>>> import numpy as np
>>> np.set_printoptions(precision=2, suppress=True, linewidth=100)
>>> def rd(a):
...     return np.round(a, 2) + 0
... 
>>> K = np.diag(np.array([1, 1, 2]))
>>> K
array([[1, 0, 0],
       [0, 1, 0],
       [0, 0, 2]])
>>> f = np.array([1, 1])
>>> np.array([np.convolve(row, f, "same") for row in K])
array([[1, 1, 0],
       [0, 1, 1],
       [0, 0, 2]])
>>> np.polyval(f, K[0])
array([2, 1, 1])
>>> np.correlate(K[0], K[2], "full")
array([2, 0, 0, 0, 0])
>>> np.convolve(K[0], f)
array([1, 1, 0, 0])
>>> B = K / np.linalg.norm(K, axis=1, keepdims=True)
>>> G = B @ B.T
>>> rd(np.linalg.norm(B, axis=1))
array([1., 1., 1.])
>>> G
array([[1., 0., 0.],
       [0., 1., 0.],
       [0., 0., 1.]])
>>> G[0]
array([1., 0., 0.])
>>> (np.abs(G) > 0.9).astype(int)
array([[1, 0, 0],
       [0, 1, 0],
       [0, 0, 1]])
>>> np.argwhere(np.triu(np.abs(G) > 0.95, 1))
array([], shape=(0, 2), dtype=int64)
>>> (G - 2 * np.eye(3)).round(6).argmax(axis=1)
array([1, 0, 0])
>>> W0 = np.load("sample19.npy")
>>> W0
array([[-3.,  3.,  0.],
       [-6.,  6.,  0.],
       [-6.,  3.,  3.]])
>>> # null space of dimension 1
>>> W = np.array([[3, 0, -1], [1, -2, 1], [-1, -2, 0]])
>>> b = np.array([1, 6, 7])
>>> hid = np.maximum(W0 @ W + b, 0)
>>> hid
array([[ 0.,  0., 13.],
       [ 0.,  0., 19.],
       [ 0.,  0., 16.]])
>>> np.linalg.matrix_rank(hid)
np.int64(1)
>>> C = np.array([[9, 5], [-9, -9], [-6, 1]])
>>> (hid @ C).round(6).argmax(axis=1)
array([1, 1, 1])
>>> K[2] @ K[0]
np.int64(0)
>>> rd(np.linalg.norm(K, 1)), rd(np.linalg.norm(K, np.inf))
(np.float64(2.0), np.float64(2.0))
>>> rd(np.linalg.norm(K) ** 2 / np.linalg.norm(K, 2) ** 2)
np.float64(1.5)
>>> rd(np.linalg.norm(W0, 2) / np.linalg.norm(W0))
np.float64(0.97)
>>> np.linalg.matrix_rank(W0, rtol=0.1)
np.int64(2)
>>> np.linalg.cond(W0) > 100
np.True_
>>> A = np.array([[7, -1, 9], [1, -7, 5], [8, -8, 3], [3, 6, 8]])
>>> A[:, 0] = -1 * A[:, 2]
>>> A
array([[-9, -1,  9],
       [-5, -7,  5],
       [-3, -8,  3],
       [-8,  6,  8]])
>>> rk = np.linalg.matrix_rank(A)
>>> rk
np.int64(2)
>>> null = np.linalg.svd(A)[2][rk:].T
>>> np.linalg.matrix_rank(A.T @ A), np.linalg.matrix_rank(A @ A.T)
(np.int64(2), np.int64(2))
>>> [int(np.linalg.matrix_rank(np.delete(A, i, axis=0))) for i in range(4)]
[2, 2, 2, 2]
>>> rd(null[:, 0] / null[np.abs(null[:, 0]).round(6).argmax(), 0])
array([1., 0., 1.])
>>> np.allclose(A @ null, 0)
True
>>> null.shape
(3, 1)
>>> rd(A @ null)
array([[0.],
       [0.],
       [0.],
       [0.]])
>>> f = np.array([-2, 1])
>>> np.polyval(f, A[1])
array([11, 15, -9])
>>> np.convolve(A[1], f)
array([ 10,   9, -17,   5])
>>> np.correlate(A[1], A[3], "full")
array([-40, -86,  38,  86, -40])
>>> [round(float(x), 2) for x in np.linalg.svd(A, compute_uv=False)[:3]]
[19.02, 12.09, 0.0]
>>> rd(np.linalg.norm(A, 2) / np.linalg.norm(A))
np.float64(0.84)
>>> C = np.array([[-1, 1, 0], [0, -3, 2]])
>>> rng = np.random.default_rng(480785)
>>> data = rng.normal(size=(18, 2)) @ C + np.array([0, -1, -5])
>>> rd(data)
array([[ 0.  ,  0.36, -5.91],
       [ 1.71, -2.53, -5.12],
       [-0.12, -0.55, -5.22],
       [-0.51,  3.38, -7.58],
       [ 0.17, -1.48, -4.79],
       [ 2.12, -0.95, -6.45],
       [-0.28, -0.88, -4.9 ],
       [ 1.09, -3.54, -4.04],
       [-0.14,  1.28, -6.43],
       [-0.29,  1.82, -6.69],
       [ 0.26, -0.49, -5.51],
       [ 0.54, -7.16, -1.26],
       [-0.67, -1.59, -4.17],
       [ 0.16, -2.63, -4.02],
       [-0.61, -1.83, -4.03],
       [ 0.2 , -4.36, -2.89],
       [ 0.23,  3.78, -8.34],
       [-1.05,  2.55, -6.66]])
>>> f, r1 = data[12], data[1]
>>> rd(f @ f)
np.float64(20.31)
>>> pr = (f @ r1) / (f @ f) * f
>>> rd(np.outer(f, r1))
array([[-1.14,  1.69,  3.41],
       [-2.71,  4.02,  8.12],
       [-7.13, 10.56, 21.31]])
>>> np.linalg.matrix_rank(np.outer(f, r1))
np.int64(1)
>>> rd(np.linalg.norm(f + r1) ** 2 + np.linalg.norm(f - r1) ** 2)
np.float64(111.69)
>>> C = data[[1, 12]].astype(float)
>>> for _ in range(7):
...     lab = np.linalg.norm(data[:, None] - C, axis=-1).argmin(axis=1)
...     C = np.array([data[lab == j].mean(axis=0) for j in range(2)])
... 
>>> lab
array([1, 0, 1, 1, 0, 1, 1, 0, 1, 1, 1, 0, 0, 0, 0, 0, 1, 1])
>>> np.abs(C[1] - C[0]).argmax()
np.int64(1)
>>> rd(C[1] - C[0])
array([-0.3 ,  4.17, -2.58])
>>> np.bincount(lab)
array([ 8, 10])
>>> rd(C)
array([[ 0.32, -3.14, -3.79],
       [ 0.02,  1.03, -6.37]])
>>> B = np.c_[data[:, :2] @ np.array([[9, -4], [-4, -6]]), np.array([2, 2, -2, -2, 0, 3, 3, 1, 0, 3, -2, -2, -3, 2, -2, 1, -3, 0])]
>>> rd(B)
array([[ -1.42,  -2.19,   2.  ],
       [ 25.54,   8.36,   2.  ],
       [  1.06,   3.78,  -2.  ],
       [-18.07, -18.26,  -2.  ],
       [  7.44,   8.23,   0.  ],
       [ 22.9 ,  -2.8 ,   3.  ],
       [  1.02,   6.38,   3.  ],
       [ 23.99,  16.83,   1.  ],
       [ -6.37,  -7.14,   0.  ],
       [ -9.92,  -9.77,   3.  ],
       [  4.3 ,   1.9 ,  -2.  ],
       [ 33.49,  40.78,  -2.  ],
       [  0.35,  12.18,  -3.  ],
       [ 11.97,  15.16,   2.  ],
       [  1.82,  13.46,  -2.  ],
       [ 19.22,  25.34,   1.  ],
       [-13.08, -23.61,  -3.  ],
       [-19.62, -11.08,   0.  ]])
>>> rd(np.linalg.norm(B - data @ np.linalg.lstsq(data, B)[0], axis=0))
array([0.  , 0.  , 8.13])
>>> rd(np.linalg.norm(np.linalg.qr(data)[0].T @ B, axis=0) ** 2 / ((B ** 2).sum(axis=0) + 1e-12))
array([1.  , 1.  , 0.16])
>>> G = data.T @ data
>>> (data @ data.T).shape
(18, 18)
>>> rd(np.diag(G))
array([ 11.51, 143.66, 540.85])
>>> arr = np.loadtxt("out7.csv", delimiter=",")
>>> arr
array([[ 2.,  4.,  8.],
       [ 4.,  6., 10.],
       [ 0.,  2.,  6.]])
>>> G = arr.T @ arr
>>> np.diag(G)
array([ 20.,  56., 200.])
>>> rd(np.linalg.eigvalsh(G)[::-1])
array([271.04,   4.96,   0.  ])
>>> Uu, sigma, vt = np.linalg.svd(arr, full_matrices=False)
>>> rd(Uu.T @ Uu)
array([[1., 0., 0.],
       [0., 1., 0.],
       [0., 0., 1.]])
>>> rd(Uu.T @ arr @ vt.T)
array([[16.46,  0.  ,  0.  ],
       [ 0.  ,  2.23,  0.  ],
       [ 0.  ,  0.  ,  0.  ]])
>>> rd(np.sqrt((sigma ** 2).sum())), rd(np.linalg.norm(arr))
(np.float64(16.61), np.float64(16.61))
>>> np.allclose(Uu * sigma @ vt, arr)
True
>>> rd(np.abs(vt[0]))
array([0.25, 0.45, 0.86])
>>> rd(sigma / sigma[0])
array([1.  , 0.14, 0.  ])
>>> Uu.shape, sigma.shape, vt.shape
((3, 3), (3,), (3, 3))
>>> rd(np.cumsum(sigma ** 2) / np.sum(sigma ** 2))
array([0.98, 1.  , 1.  ])
>>> rd(sigma)
array([16.46,  2.23,  0.  ])
>>> mat = np.array([[5.0, 0.0, 4.0, 0.0],
...     [0.0, 5.0, 0.0, 4.0],
...     [4.0, 0.0, 5.0, 0.0],
...     [0.0, 4.0, 0.0, 5.0]])
>>> lab = data[:, 1] > np.median(data[:, 1])
>>> f = data[lab].mean(axis=0) - data[~lab].mean(axis=0)
>>> np.argsort(-np.abs(f).round(6), kind="stable")
array([1, 2, 0])
>>> rd(f)
array([-0.73,  4.15, -2.28])
>>> rd((((data - data.mean(axis=0)) @ f > 0) == lab).mean())
np.float64(0.89)
>>> vec = np.ones(4)
>>> for _ in range(7):
...     vec = mat @ vec
...     vec /= np.linalg.norm(vec)
...     print(round(vec @ mat @ vec, 2))
... 
9.0
9.0
9.0
9.0
9.0
9.0
9.0
>>> rd(np.linalg.eigvalsh(mat)[-1])
np.float64(9.0)
>>> G = mat.T @ mat
>>> G
array([[41.,  0., 40.,  0.],
       [ 0., 41.,  0., 40.],
       [40.,  0., 41.,  0.],
       [ 0., 40.,  0., 41.]])
>>> rd(np.linalg.svd(mat, compute_uv=False) ** 2)
array([81., 81.,  1.,  1.])
>>> Lm = np.linalg.cholesky(mat)
>>> np.linalg.eigvalsh(mat).min() > 0
np.True_
>>> rd(Lm @ Lm.T)
array([[5., 0., 4., 0.],
       [0., 5., 0., 4.],
       [4., 0., 5., 0.],
       [0., 4., 0., 5.]])
>>> mat / np.sqrt(np.outer(np.diag(mat), np.diag(mat)))
array([[1. , 0. , 0.8, 0. ],
       [0. , 1. , 0. , 0.8],
       [0.8, 0. , 1. , 0. ],
       [0. , 0.8, 0. , 1. ]])
>>> theta = rng.uniform(0, 2 * np.pi, 17)
>>> Q, _ = np.linalg.qr(np.array([[-0.1, -0.5], [-0.2, -0.6], [0.9, 0.5]]))
>>> F = 5 * np.c_[np.cos(theta), np.sin(theta)] @ Q.T
>>> rd(F)
array([[ 2.71,  2.66,  3.25],
       [ 2.16,  1.96,  4.06],
       [-3.27, -3.68,  0.84],
       [ 0.07,  0.57, -4.97],
       [-2.98, -3.48,  2.02],
       [ 3.08,  3.15,  2.36],
       [ 3.36,  3.61,  0.86],
       [ 2.34,  2.19,  3.84],
       [-0.02, -0.52,  4.97],
       [-3.27, -3.68,  0.88],
       [-2.83, -2.81, -3.02],
       [-2.92, -2.93, -2.8 ],
       [ 3.34,  3.57,  1.03],
       [ 1.91,  1.67,  4.31],
       [ 1.35,  1.92, -4.41],
       [ 3.37,  3.67,  0.43],
       [ 3.26,  3.68, -0.92]])
>>> # rank 2
>>> lab = F[:, 2] > np.median(F[:, 2])
>>> f = F[lab].mean(axis=0) - F[~lab].mean(axis=0)
>>> np.argsort(-np.abs(f).round(6), kind="stable")
array([2, 0, 1])
>>> rd((((F - F.mean(axis=0)) @ f > 0) == lab).mean())
np.float64(0.76)
>>> ((F - F.mean(axis=0)) @ f > 0).astype(int)
array([1, 1, 0, 0, 0, 1, 1, 1, 1, 0, 0, 0, 1, 1, 0, 1, 1])
>>> B = F + rng.integers(-2, 3, (17, 2)) @ rng.integers(-2, 3, (2, 3))
>>> rd(B)
array([[  2.71,   2.66,   3.25],
       [  0.16,   5.96,   8.06],
       [ -3.27,   0.32,   6.84],
       [  0.07,  -3.43, -10.97],
       [ -0.98,   0.52,  10.02],
       [  7.08,  -0.85,   0.36],
       [  2.36,   5.61,   2.86],
       [  4.34,   6.19,  11.84],
       [  1.98,  -4.52,   0.97],
       [ -6.27,  -1.68,   0.88],
       [ -6.83,  -2.81,  -7.02],
       [  3.08,  -6.93,  -2.8 ],
       [  2.34,   5.57,   3.03],
       [  3.91,   1.67,   6.31],
       [ -0.65,   1.92,  -6.41],
       [  2.37,   1.67,  -3.57],
       [  7.26,  -0.32,  -2.92]])
>>> rd(np.linalg.svd(B - F, compute_uv=False))
array([20.31, 12.48,  0.  ])
>>> rd(B - F)
array([[ 0.,  0.,  0.],
       [-2.,  4.,  4.],
       [ 0.,  4.,  6.],
       [ 0., -4., -6.],
       [ 2.,  4.,  8.],
       [ 4., -4., -2.],
       [-1.,  2.,  2.],
       [ 2.,  4.,  8.],
       [ 2., -4., -4.],
       [-3.,  2.,  0.],
       [-4.,  0., -4.],
       [ 6., -4.,  0.],
       [-1.,  2.,  2.],
       [ 2.,  0.,  2.],
       [-2.,  0., -2.],
       [-1., -2., -4.],
       [ 4., -4., -2.]])
>>> rk = np.linalg.matrix_rank(F)
>>> rk
np.int64(2)
>>> null = np.linalg.svd(F)[2][rk:].T
>>> rd(null[:, 0] / null[np.abs(null[:, 0]).round(6).argmax(), 0])
array([ 1.  , -0.91, -0.09])
>>> null.shape
(3, 1)
>>> rd(null @ null.T)
array([[ 0.55, -0.5 , -0.05],
       [-0.5 ,  0.45,  0.05],
       [-0.05,  0.05,  0.  ]])
>>> rd(F @ null)
array([[0.],
       [0.],
       [0.],
       [0.],
       [0.],
       [0.],
       [0.],
       [0.],
       [0.],
       [0.],
       [0.],
       [0.],
       [0.],
       [0.],
       [0.],
       [0.],
       [0.]])
